% ipython --no-banner

In [1]: import numpy as np

In [2]: np.set_printoptions(suppress=True, linewidth=140)

In [3]: feats = np.abs(np.array([[0, 1, 0, 0], [2, 2, 1, 1], [0, 0, 2, 0], [1, 2, 1, 2]])) + np.eye(4)

In [4]: feats = feats / feats.sum(axis=1, keepdims=True)

In [5]: feats.round(2)
Out[5]: 
array([[0.5 , 0.5 , 0.  , 0.  ],
       [0.29, 0.43, 0.14, 0.14],
       [0.  , 0.  , 1.  , 0.  ],
       [0.14, 0.29, 0.14, 0.43]])

In [6]: # a transition matrix

In [7]: P = np.triu(np.array([[-2, 6, 3, -3], [2, -3, -1, -6], [-2, -7, -6, 4], [-9, -2, -1, -6]]), 1) + np.eye(4)

In [8]: Y = P @ feats @ np.linalg.inv(P)

In [9]: round(np.trace(Y), 2), np.round(np.trace(feats), 2)
Out[9]: (np.float64(2.36), np.float64(2.36))

In [10]: print(np.round(P @ feats - feats @ P, 2))
[[ 1.29 -1.29  2.43  4.07]
 [-0.86 -3.43 -2.29  0.29]
 [ 0.57  1.14  0.57 -2.29]
 [ 0.   -0.86 -0.14  1.57]]

In [11]: np.round(np.poly(Y), 2)
Out[11]: array([ 1.  , -2.36,  1.79, -0.45,  0.02])

In [12]: O = feats.astype(float).copy()

In [13]: for j in range(4):
    ...:     O[:, j] -= O[:, :j] @ (O[:, :j].T @ O[:, j])
    ...:     O[:, j] /= np.linalg.norm(O[:, j])
    ...: 

In [14]: O.round(2) + 0
Out[14]: 
array([[ 0.84, -0.5 ,  0.  ,  0.2 ],
       [ 0.48,  0.54,  0.  , -0.69],
       [ 0.  ,  0.  ,  1.  ,  0.  ],
       [ 0.24,  0.68,  0.  ,  0.69]])

In [15]: np.round(O.T @ O, 2) + 0
Out[15]: 
array([[1., 0., 0., 0.],
       [0., 1., 0., 0.],
       [0., 0., 1., 0.],
       [0., 0., 0., 1.]])

In [16]: def softmax(z):
    ...:     e = np.exp(z - z.max(axis=-1, keepdims=True))
    ...:     return e / e.sum(axis=-1, keepdims=True)
    ...: 

In [17]: np.round(softmax(10 * feats[0]), 2) + 0
Out[17]: array([0.5, 0.5, 0. , 0. ])

In [18]: print(np.round(softmax(feats).sum(axis=1), 2))
[1. 1. 1. 1.]

In [19]: np.round(softmax(feats[0] + 3), 2)
Out[19]: array([0.31, 0.31, 0.19, 0.19])

In [20]: att = feats @ feats.T / np.sqrt(4)

In [21]: print(np.round(softmax(att)[0] @ feats, 2))
[0.25 0.32 0.29 0.14]

In [22]: np.round(softmax(att), 2)
Out[22]: 
array([[0.28, 0.26, 0.22, 0.24],
       [0.26, 0.26, 0.24, 0.25],
       [0.21, 0.22, 0.34, 0.22],
       [0.25, 0.25, 0.24, 0.26]])

In [23]: softmax(att).round(6).argmax(axis=1)
Out[23]: array([0, 0, 2, 3])

In [24]: np.round(softmax(att + np.triu(np.full(att.shape, -np.inf), 1)), 2)
Out[24]: 
array([[1.  , 0.  , 0.  , 0.  ],
       [0.51, 0.49, 0.  , 0.  ],
       [0.27, 0.29, 0.44, 0.  ],
       [0.25, 0.25, 0.24, 0.26]])
